% python3 -q
>>> import numpy as np
>>> import numpy.linalg as la
>>> np.set_printoptions(precision=2, suppress=True, linewidth=100)
>>> def tidy(a):
...     return np.round(a, 2) + 0
... 
>>> mat = np.loadtxt("run3.csv", delimiter=",")
>>> print(mat)
[[ -8. -10.  -6.  -2.  -4.  -6.  -4.  -4.  -8.   0.  -8.]
 [  4.   5.   3.   1.   2.   3.   2.   2.   4.   0.   4.]
 [-12. -15.  -9.  -3.  -6.  -9.  -6.  -6. -12.   0. -12.]
 [ -4.  -5.  -3.  -1.  -2.  -3.  -2.  -2.  -4.   0.  -4.]
 [ 12.  15.   9.   3.   6.   9.   6.   6.  12.   0.  12.]]
>>> # columns 2 and 5 are equal
>>> tidy(mat @ la.pinv(mat) @ mat)
array([[ -8., -10.,  -6.,  -2.,  -4.,  -6.,  -4.,  -4.,  -8.,   0.,  -8.],
       [  4.,   5.,   3.,   1.,   2.,   3.,   2.,   2.,   4.,   0.,   4.],
       [-12., -15.,  -9.,  -3.,  -6.,  -9.,  -6.,  -6., -12.,   0., -12.],
       [ -4.,  -5.,  -3.,  -1.,  -2.,  -3.,  -2.,  -2.,  -4.,   0.,  -4.],
       [ 12.,  15.,   9.,   3.,   6.,   9.,   6.,   6.,  12.,   0.,  12.]])
>>> Uu, sig, Vh = la.svd(mat)
>>> vecs = Vh[:(sig > 1e-8).sum()]
>>> rng = np.random.default_rng(32635)
>>> x = mat[2] + -1 * mat[3] + rng.integers(2) * np.eye(11)[5]
>>> print(x)
[ -8. -10.  -6.  -2.  -4.  -5.  -4.  -4.  -8.   0.  -8.]
>>> tidy(la.norm(x - vecs.T @ vecs @ x))
np.float64(0.96)
>>> la.matrix_rank(np.vstack([mat, x]))
np.int64(2)
>>> tidy(np.diag(vecs.T @ vecs))
array([0.15, 0.24, 0.09, 0.01, 0.04, 0.09, 0.04, 0.04, 0.15, 0.  , 0.15])
>>> J = np.load("w.npy")
>>> J
array([[-2., -1., -1., -1., -1., -1.,  0.,  0.,  0.],
       [ 2., -1., -1., -2., -2.,  1.,  0.,  0.,  0.],
       [ 0.,  1.,  1.,  2.,  1.,  2.,  0.,  0.,  0.],
       [-1., -2.,  0., -1., -1.,  1.,  0.,  0.,  0.],
       [-1., -1., -1.,  0.,  1., -1.,  0.,  0.,  0.],
       [-2.,  0.,  1., -1.,  2.,  0.,  0.,  0.,  0.],
       [ 0.,  0.,  0.,  0.,  0.,  0.,  3.,  0.,  3.],
       [ 0.,  0.,  0.,  0.,  0.,  0.,  1.,  3.,  1.],
       [ 0.,  0.,  0.,  0.,  0.,  0.,  2.,  0.,  3.]])
>>> # splits into 2 blocks
>>> J @ J
array([[ 6.,  5.,  2.,  4.,  1., -1.,  0.,  0.,  0.],
       [-4.,  4.,  1., -1.,  1., -5.,  0.,  0.,  0.],
       [-5., -5.,  1., -4.,  2.,  4.,  0.,  0.,  0.],
       [-2.,  6.,  5.,  5.,  7., -1.,  0.,  0.,  0.],
       [ 1.,  0., -1.,  2.,  1., -3.,  0.,  0.,  0.],
       [ 3.,  3.,  1.,  5.,  6.,  1.,  0.,  0.,  0.],
       [ 0.,  0.,  0.,  0.,  0.,  0., 15.,  0., 18.],
       [ 0.,  0.,  0.,  0.,  0.,  0.,  8.,  9.,  9.],
       [ 0.,  0.,  0.,  0.,  0.,  0., 12.,  0., 15.]])
>>> blk = np.stack([J, 2 * J, J[::-1]])
>>> blk.shape
(3, 9, 9)
>>> tidy(la.det(blk))
array([   -882., -451584.,    -882.])
>>> np.einsum("bij,cij->bc", blk, blk)
array([[100., 200.,   7.],
       [200., 400.,  14.],
       [  7.,  14., 100.]])
>>> la.matrix_rank(blk)
array([9, 9, 9])
>>> W0 = np.loadtxt("a.csv", delimiter=",")
>>> W0
array([[-2.01,  0.56,  0.67, -1.45,  0.71, -1.29,  1.58,  0.05, -0.48,  1.06, -0.37],
       [ 1.67, -0.53, -2.11,  1.13, -2.22,  1.55,  0.67,  0.87,  1.82,  0.66,  0.51],
       [ 7.02,  3.29, -3.67, -3.87, -4.82,  3.74,  4.83, -2.17,  6.16, 11.09, -5.13],
       [-8.27, -0.57, -1.38,  1.65,  1.36, -4.45, -1.45, -3.18, -1.19, -1.4 , -0.13],
       [ 2.66,  1.48, -1.68, -3.04, -1.25,  0.97,  0.24, -2.68,  3.5 ,  7.09, -3.44],
       [-1.02,  0.15, -2.22,  3.17, -2.57,  0.64,  2.89, -0.16,  1.32, -0.59,  1.03],
       [-7.63,  0.73, -0.93,  4.25, -1.04, -4.17, -3.57, -2.  ,  1.08, -1.21,  1.51],
       [-2.79,  1.27, -2.95,  0.29, -5.32, -0.34, -0.21, -3.46,  6.24,  8.12, -1.19],
       [ 2.14,  1.8 , -0.87, -1.49, -0.91,  1.01,  1.94, -0.61,  1.31,  3.22, -2.08],
       [ 1.82,  1.82, -1.85, -2.89,  0.25,  0.17,  3.27, -2.5 ,  0.39,  4.6 , -3.43],
       [ 5.81,  0.65,  2.57, -2.24,  4.63,  1.02,  2.7 ,  2.12, -5.84, -3.89, -1.14],
       [-0.92,  1.74, -1.5 ,  2.17, -2.85, -0.18,  2.15, -0.44,  1.61,  1.38, -0.18],
       [-5.31,  0.3 ,  0.71,  1.46,  0.11, -3.92, -2.26, -2.66,  0.13,  1.01,  1.43],
       [ 7.77,  1.26, -2.3 , -3.09, -2.25,  4.72,  3.91,  1.07,  1.99,  4.31, -3.31],
       [-3.51, -1.59,  1.55,  1.29,  0.41, -0.9 , -3.68,  1.  ,  0.47, -2.42,  2.08],
       [-3.07, -0.14, -0.15,  1.4 ,  1.63, -2.26,  0.02, -0.49, -2.71, -2.87,  0.51],
       [ 1.86, -1.27, -3.83,  1.29, -4.03,  3.16,  1.54,  1.23,  2.87,  1.12,  0.02],
       [ 0.47, -0.29,  3.39,  0.52,  1.83, -0.68,  0.51,  1.68, -2.47, -3.88,  1.87],
       [-4.  , -0.98, -0.12,  4.29, -0.33, -1.3 , -0.81,  1.52, -0.61, -5.13,  2.94],
       [ 0.26,  1.77,  3.29, -1.9 ,  0.07, -1.74,  0.46, -1.9 ,  0.24,  3.87,  0.81],
       [-4.21, -1.82,  1.79,  1.93,  1.61, -1.57, -2.57, -0.97, -2.53, -5.26,  3.19],
       [-0.49, -1.17,  1.42,  2.87, -0.85,  0.41, -1.09,  1.92, -0.33, -3.75,  3.18],
       [-1.8 , -1.31,  0.57,  0.2 ,  1.91, -0.89, -0.82,  0.69, -1.63, -2.53,  0.96],
       [-3.66, -1.33,  2.42, -0.25,  2.72, -1.65, -3.52, -0.38, -2.21, -3.33,  1.11],
       [-1.1 , -0.84, -4.29,  0.58, -1.58,  0.88, -0.49, -1.35,  2.19,  1.48, -2.71],
       [-0.47, -0.37,  1.77,  0.48,  1.8 , -0.86, -1.24,  0.81, -2.47, -2.95,  0.73],
       [ 2.58, -0.82,  0.55, -0.85,  2.02,  1.07,  1.57,  0.95, -3.2 , -2.8 , -0.04],
       [-1.12,  0.5 , -2.02, -0.17,  0.2 , -0.71,  0.51, -1.29, -0.11,  0.86, -1.15],
       [-5.19, -1.17,  4.86,  0.54,  3.96, -3.3 , -4.07,  0.12, -3.47, -4.36,  2.28],
       [ 2.28,  0.11, -0.28, -1.14, -0.62,  1.73,  2.68, -0.27, -0.01,  1.14, -1.16],
       [-2.99, -2.43,  1.6 ,  0.54,  1.18, -0.08, -2.73,  0.92, -0.6 , -3.94,  1.42],
       [ 0.83, -0.15, -2.2 ,  0.93, -1.26,  0.93, -0.86,  0.91,  1.37, -0.01, -0.05],
       [-0.92, -0.86, -2.34, -0.78, -1.38,  0.54, -1.03, -0.84,  2.22,  2.45, -0.6 ],
       [ 4.34,  1.22,  0.79, -1.83,  0.11,  1.51,  3.2 ,  0.42, -0.65,  1.67, -1.08],
       [ 1.31,  0.82,  2.27, -2.54,  1.98,  0.43, -0.03,  0.03, -1.17,  0.2 , -1.15],
       [-6.22,  0.42, -3.42,  4.45, -2.06, -2.47, -1.21, -2.11,  1.13, -1.05, -0.18]])
>>> basis = W0[[29, 23]].astype(float)
>>> for _ in range(7):
...     labels = la.norm(W0[:, None] - basis, axis=-1).argmin(axis=1)
...     basis = np.array([W0[labels == j].mean(axis=0) for j in range(2)])
... 
>>> labels
array([0, 0, 0, 1, 0, 0, 1, 0, 0, 0, 0, 0, 1, 0, 1, 1, 0, 1, 1, 0, 1, 1, 1, 1, 0, 1, 0, 0, 1, 0, 1,
       0, 0, 0, 0, 1])
>>> np.bincount(labels)
array([21, 15])
>>> A = np.load("m.npy")
>>> print(A)
[[-15  -1   2   2  -2  -1]
 [ -2  -1   2  -2  -1  -1]
 [  0  -2  19  -1   2  -2]
 [  0   1  -1  -3   2  -2]
 [  1   1  -2   1  25  -2]
 [  0  -1   0   0   1  20]]
>>> other = np.array([[5, 2, -9],
...     [-2, 8, 4],
...     [-2, 1, 7],
...     [9, 5, 0],
...     [5, 5, 3],
...     [7, -4, -4]])
>>> np.einsum("ij->j", A)
array([-16,  -3,  20,  -3,  27,  12])
>>> other.T @ A.T
array([[-76, -42, -47, -31, 127, 147],
       [-32, -21,  16,  10, 146, -83],
       [143,  29, 139,  11,  64, -81]])
>>> K = np.load("x.npy")
>>> K
array([[ 3.28, -2.91, -5.3 ,  7.26],
       [ 5.86,  5.6 ,  3.57, -4.64],
       [-8.1 ,  2.18,  4.18, -3.48],
       [ 1.02, -2.54, -9.56, -1.01],
       [-9.11,  1.6 ,  1.61, -3.45],
       [ 6.72,  2.6 , -3.66, -5.9 ],
       [-4.1 ,  8.95,  0.81,  1.59],
       [ 4.28,  0.29, -9.02,  0.35],
       [-0.45, -8.37, -5.45, -0.29],
       [ 4.78,  0.21, -4.69, -7.43],
       [ 2.11, -1.36, -9.48,  1.94],
       [ 1.68, -3.94, -8.09, -4.02],
       [-2.67, -4.73,  5.74, -6.12],
       [-8.75, -1.73,  2.67, -3.64],
       [-3.88,  8.88,  2.4 , -0.53],
       [-1.93,  8.35,  4.18, -3.01],
       [-0.27, -1.46,  8.78, -4.55],
       [-6.4 ,  5.19, -4.73, -3.13],
       [ 6.95,  1.44,  4.65, -5.28],
       [ 4.8 ,  3.59,  6.24,  5.01],
       [ 0.85,  8.25,  2.89,  4.78],
       [ 0.17,  5.98, -4.77, -6.45],
       [ 0.64, -5.02,  5.69,  6.48],
       [ 1.24,  7.9 ,  0.2 ,  6.01],
       [-3.35, -7.07,  5.89,  2.02],
       [-1.58,  1.79,  8.53,  4.63],
       [ 2.67, -5.96, -7.55, -0.58],
       [-5.8 ,  2.4 , -1.29, -7.68],
       [-7.42,  4.18, -5.14,  1.02],
       [ 6.46, -6.48, -2.04,  3.48],
       [ 8.87, -4.13,  1.92, -0.74],
       [-2.  ,  0.1 , -8.81,  4.3 ],
       [-2.42,  6.64,  4.08, -5.78]])
>>> K.reshape(-1, 2)
array([[ 3.28, -2.91],
       [-5.3 ,  7.26],
       [ 5.86,  5.6 ],
       [ 3.57, -4.64],
       [-8.1 ,  2.18],
       [ 4.18, -3.48],
       [ 1.02, -2.54],
       [-9.56, -1.01],
       [-9.11,  1.6 ],
       [ 1.61, -3.45],
       [ 6.72,  2.6 ],
       [-3.66, -5.9 ],
       [-4.1 ,  8.95],
       [ 0.81,  1.59],
       [ 4.28,  0.29],
       [-9.02,  0.35],
       [-0.45, -8.37],
       [-5.45, -0.29],
       [ 4.78,  0.21],
       [-4.69, -7.43],
       [ 2.11, -1.36],
       [-9.48,  1.94],
       [ 1.68, -3.94],
       [-8.09, -4.02],
       [-2.67, -4.73],
       [ 5.74, -6.12],
       [-8.75, -1.73],
       [ 2.67, -3.64],
       [-3.88,  8.88],
       [ 2.4 , -0.53],
       [-1.93,  8.35],
       [ 4.18, -3.01],
       [-0.27, -1.46],
       [ 8.78, -4.55],
       [-6.4 ,  5.19],
       [-4.73, -3.13],
       [ 6.95,  1.44],
       [ 4.65, -5.28],
       [ 4.8 ,  3.59],
       [ 6.24,  5.01],
       [ 0.85,  8.25],
       [ 2.89,  4.78],
       [ 0.17,  5.98],
       [-4.77, -6.45],
       [ 0.64, -5.02],
       [ 5.69,  6.48],
       [ 1.24,  7.9 ],
       [ 0.2 ,  6.01],
       [-3.35, -7.07],
       [ 5.89,  2.02],
       [-1.58,  1.79],
       [ 8.53,  4.63],
       [ 2.67, -5.96],
       [-7.55, -0.58],
       [-5.8 ,  2.4 ],
       [-1.29, -7.68],
       [-7.42,  4.18],
       [-5.14,  1.02],
       [ 6.46, -6.48],
       [-2.04,  3.48],
       [ 8.87, -4.13],
       [ 1.92, -0.74],
       [-2.  ,  0.1 ],
       [-8.81,  4.3 ],
       [-2.42,  6.64],
       [ 4.08, -5.78]])
>>> blk = K.reshape(33, 2, -1)
>>> np.swapaxes(blk, 1, 2)[14]
array([[-3.88,  2.4 ],
       [ 8.88, -0.53]])
